$ python -q
>>> import numpy as np
>>> np.set_printoptions(precision=3, suppress=True, linewidth=160)
>>> F = np.diag(10 * np.array([1, -1, 2, 1])) + np.array([[2, -1, 0, 2], [1, -2, -2, 1], [-2, -1, 0, 0], [-1, 1, -1, -1]])
>>> F
array([[ 12,  -1,   0,   2],
       [  1, -12,  -2,   1],
       [ -2,  -1,  20,   0],
       [ -1,   1,  -1,   9]])
>>> rng = np.random.default_rng(68)
>>> labels = rng.permutation(4)
>>> out = F[:, labels] * rng.choice([-1, 1], 4)
>>> out
array([[ -1, -12,   0,   2],
       [-12,  -1,  -2,   1],
       [ -1,   2,  20,   0],
       [  1,   1,  -1,   9]])
>>> U, _, Vt = np.linalg.svd(F.T @ out)
>>> np.round(U @ Vt, 3) + 0
array([[ 0., -1.,  0.,  0.],
       [ 1.,  0.,  0.,  0.],
       [ 0.,  0.,  1.,  0.],
       [ 0.,  0.,  0.,  1.]])
>>> np.round(np.linalg.lstsq(F, out)[0], 3) + 0
array([[ 0., -1.,  0.,  0.],
       [ 1.,  0.,  0.,  0.],
       [ 0.,  0.,  1.,  0.],
       [ 0.,  0.,  0.,  1.]])
>>> labels
array([1, 0, 2, 3])
>>> arr = np.loadtxt("layer4.csv", delimiter=",")
>>> arr
array([[ 0.,  9., -5., -3., -2.],
       [-9.,  0., -5.,  5.,  2.],
       [ 5.,  5.,  0., -5.,  4.],
       [ 3., -5.,  5.,  0., -1.],
       [ 2., -2., -4.,  1.,  0.]])
>>> T = np.stack([arr, 2 * arr, arr[::-1]])
>>> np.linalg.norm(T, axis=(1, 2))
array([20.736, 41.473, 20.736])
>>> T.sum(axis=0)
array([[  2.,  25., -19.,  -8.,  -6.],
       [-24.,  -5., -10.,  15.,   5.],
       [ 20.,  20.,   0., -20.,  16.],
       [  0., -15.,  10.,   5.,  -1.],
       [  6.,   3., -17.,   0.,  -2.]])
>>> np.linalg.matrix_rank(T.reshape(3, -1))
np.int64(2)
>>> A = np.load("case18.npy")
>>> A
array([[0, 1, 1, 0, 0],
       [1, 0, 1, 1, 0],
       [1, 1, 0, 1, 1],
       [0, 1, 1, 0, 1],
       [0, 0, 1, 1, 0]])
>>> print(round(float(np.linalg.eigvalsh(A).min()), 3))
-1.618
>>> np.all(np.linalg.eigvalsh(A) > 0)
np.False_
>>> r0 = np.array([3, 1, 0])
>>> np.correlate(A[1], A[2], "full")
array([1, 1, 1, 3, 2, 1, 2, 1, 0])
>>> np.array([np.convolve(row, r0, "same") for row in A])
array([[3, 4, 1, 0, 0],
       [1, 3, 4, 1, 0],
       [4, 1, 3, 4, 1],
       [3, 4, 1, 3, 1],
       [0, 3, 4, 1, 0]])
>>> np.polyval(r0, A[1])
array([4, 0, 4, 4, 0])
>>> x = np.array([3, -5, -5, -3, 2])
>>> a = np.maximum(arr @ x, 0)
>>> np.maximum(arr @ (3 * x), 0)
array([ 0.,  0., 39., 21., 99.])
>>> a
array([ 0.,  0., 13.,  7., 33.])
>>> np.maximum(arr @ x, 0) - np.maximum(-arr @ x, 0)
array([-15., -13.,  13.,   7.,  33.])
>>> X = np.loadtxt("out9.csv", delimiter=",")
>>> print(X)
[[ 1.4 -1.5  1. ]
 [-1.  -2.4 -2.3]
 [ 0.9 -1.9 -0.2]
 [-1.1 -0.5 -0.4]
 [ 1.8 -0.8  0.8]
 [ 0.1  0.3  0.7]]
>>> G = X.T @ X
>>> (X @ X.T).shape
(6, 6)
>>> np.diag(G)
array([ 8.23, 12.6 ,  7.62])
>>> np.linalg.matrix_rank(G)
np.int64(3)
>>> out = X + rng.integers(-2, 3, (6, 2)) @ rng.integers(-2, 3, (2, 3))
>>> out
array([[-4.6, -0.5, -5. ],
       [-7. , -3.4, -8.3],
       [ 2.9, -4.9,  1.8],
       [ 2.9,  1.5,  3.6],
       [ 1.8, -0.8,  0.8],
       [ 0.1, -1.7,  0.7]])
>>> np.abs(out - X).sum(axis=1)
array([13., 13.,  7., 10.,  0.,  2.])
>>> np.linalg.matrix_rank(out - X, tol=1e-8)
np.int64(2)
>>> x = np.array([-1, 0, 2])
>>> target = out @ x
>>> c, lr = np.zeros(3), 1 / np.linalg.norm(out, 2) ** 2
>>> for i in range(25):
...     c -= lr * out.T @ (out @ c - target)
...     if i % 5 == 0: print(i, round(np.linalg.norm(out @ c - target), 3))
... 
0 2.179
5 1.914
10 1.842
15 1.799
20 1.761
>>> c
array([0.337, 0.307, 0.739])
>>> round(float(np.linalg.cond(out)), 3)
15.394
>>> J = np.loadtxt("sample2.csv", delimiter=",")
>>> print(J)
[[ 0.933 -0.2   -0.067  0.2   -0.067 -0.2  ]
 [-0.2    0.4   -0.2    0.6   -0.2   -0.6  ]
 [-0.067 -0.2    0.933  0.2   -0.067 -0.2  ]
 [ 0.2    0.6    0.2    0.4    0.2    0.6  ]
 [-0.067 -0.2   -0.067  0.2    0.933 -0.2  ]
 [-0.2   -0.6   -0.2    0.6   -0.2    0.4  ]]
>>> evals, vecs = np.linalg.eigh(J)
>>> round(float(evals.sum()), 3), np.round(np.trace(J), 3)
(4.0, np.float64(4.0))
>>> np.linalg.eigvalsh(J + 4 * np.eye(6))
array([3., 5., 5., 5., 5., 5.])
>>> np.linalg.svd(J, compute_uv=False)
array([1., 1., 1., 1., 1., 1.])
>>> np.round(vecs.T @ vecs, 3) + 0
array([[1., 0., 0., 0., 0., 0.],
       [0., 1., 0., 0., 0., 0.],
       [0., 0., 1., 0., 0., 0.],
       [0., 0., 0., 1., 0., 0.],
       [0., 0., 0., 0., 1., 0.],
       [0., 0., 0., 0., 0., 1.]])
>>> W0 = np.load("a.npy")
>>> print(W0)
[[0 2 3]
 [0 0 0]
 [0 0 0]]
>>> out = np.array([[-2, 1], [-1, 0], [1, 2]])
>>> W0 @ out
array([[1, 6],
       [0, 0],
       [0, 0]])
>>> np.vstack([W0, out.T]).shape
(5, 3)
>>> out.T @ W0.T
array([[1, 0, 0],
       [6, 0, 0]])
>>> np.einsum("ik,kj->ji", W0, out)
array([[1, 0, 0],
       [6, 0, 0]])
>>> np.linalg.matrix_rank(np.vstack([W0, out.T]))
np.int64(3)
>>> U, sig, Vt = np.linalg.svd(W0)
>>> vecs = Vt[:(sig > 1e-8).sum()]
>>> x = W0[2] + -1 * W0[1] + rng.integers(2) * np.eye(3)[0]
>>> x
array([1., 0., 0.])
>>> print(np.linalg.matrix_rank(np.vstack([W0, x])))
2
>>> th = rng.uniform(0, 2 * np.pi, 10)
>>> O, _ = np.linalg.qr(np.array([[0.7, -0.6], [-1.8, -0.4], [-0.3, 0.0]]))
>>> m1 = 3 * np.c_[np.cos(th), np.sin(th)] @ O.T
>>> m1
array([[ 1.798, -2.355, -0.47 ],
       [-2.187, -2.052, -0.079],
       [-1.121,  2.744,  0.462],
       [-0.376, -2.955, -0.358],
       [ 2.184, -2.005, -0.458],
       [ 2.863, -0.821, -0.361],
       [ 0.407,  2.951,  0.355],
       [-2.748, -1.202,  0.083],
       [-2.503,  1.596,  0.432],
       [-0.856, -2.859, -0.303]])
>>> Xc = m1 - m1.mean(axis=0)
>>> vecs = np.linalg.svd(Xc)[2][:2]
>>> out = Xc - Xc @ vecs.T @ vecs
>>> np.round(np.linalg.norm(out) / np.linalg.norm(Xc), 3)
np.float64(0.0)
>>> r0, g = m1[1], m1[0]
>>> round(float(r0 @ g), 3)
0.941
>>> p = (r0 @ g) / (r0 @ r0) * r0
>>> p
array([-0.229, -0.215, -0.008])
>>> np.linalg.matrix_rank(np.outer(r0, g))
np.int64(1)
>>> print(np.round((g - p) @ r0, 3))
-0.0
>>> np.round(np.linalg.norm(r0 + g) ** 2 + np.linalg.norm(r0 - g) ** 2, 3)
np.float64(36.0)
>>> feats = np.load("m.npy")
>>> feats
array([[-11.989,   9.77 ,  -6.571, -10.845],
       [  1.617,  19.06 ,   3.088,  -4.957],
       [  3.874,  -1.105, -19.49 ,   1.983],
       [ -9.604,   8.255,  13.586,   7.418],
       [ -4.587,  -0.121,  12.384, -15.019],
       [ 14.25 ,  -6.656,   6.92 , -10.234],
       [  6.97 ,   3.336,  -6.597, -17.227],
       [  9.89 ,  13.47 ,  -8.786,  -6.602],
       [  0.958,  -4.968, -14.672,  12.615],
       [ 13.149, -14.605,   2.703,   2.55 ],
       [ -2.034,  15.682,  -5.062,  11.15 ]])
>>> Xc = (feats - feats.mean(axis=0)) / feats.std(axis=0)
>>> Xc.std(axis=0)
array([1., 1., 1., 1.])
>>> np.argwhere(np.abs(Xc) > 2)
array([], shape=(0, 2), dtype=int64)
>>> c = np.linalg.lstsq(np.delete(Xc, 2, axis=1), Xc[:, 2])[0]
>>> np.round(1 - np.var(Xc[:, 2] - np.delete(Xc, 2, axis=1) @ c), 3)
np.float64(0.103)
>>> np.abs(c).argmax()
np.int64(2)
>>> c
array([-0.248, -0.141, -0.272])
>>> labels = feats[:, 2] > np.median(feats[:, 2])
>>> r0 = feats[labels].mean(axis=0) - feats[~labels].mean(axis=0)
>>> ((feats - feats.mean(axis=0)) @ r0 > 0).astype(int)
array([0, 1, 0, 1, 1, 1, 0, 0, 0, 1, 0])
>>> T = np.stack([feats, 2 * feats, feats[::-1]])
>>> print(np.linalg.norm(T, axis=(1, 2)))
[ 66.333 132.665  66.333]
>>> print(np.einsum("bij,cij->bc", T, T))
[[ 4400.028  8800.057   682.469]
 [ 8800.057 17600.113  1364.938]
 [  682.469  1364.938  4400.028]]
>>> np.linalg.matrix_rank(T)
array([4, 4, 4])
>>> np.linalg.matrix_rank(T.reshape(3, -1))
np.int64(2)
>>> (T @ feats.T).shape
(3, 11, 11)
>>> out = feats / np.linalg.norm(feats, axis=1, keepdims=True)
>>> G = out @ out.T
>>> np.linalg.norm(out, axis=1)
array([1., 1., 1., 1., 1., 1., 1., 1., 1., 1., 1.])
>>> print((np.abs(G) > 0.9).astype(int))
[[1 0 0 0 0 0 0 0 0 0 0]
 [0 1 0 0 0 0 0 0 0 0 0]
 [0 0 1 0 0 0 0 0 0 0 0]
 [0 0 0 1 0 0 0 0 0 0 0]
 [0 0 0 0 1 0 0 0 1 0 0]
 [0 0 0 0 0 1 0 0 0 0 0]
 [0 0 0 0 0 0 1 0 0 0 0]
 [0 0 0 0 0 0 0 1 0 0 0]
 [0 0 0 0 1 0 0 0 1 0 0]
 [0 0 0 0 0 0 0 0 0 1 0]
 [0 0 0 0 0 0 0 0 0 0 1]]
>>> print(np.round(np.degrees(np.arccos(np.clip(G[1, 9], -1, 1))), 3))
130.806
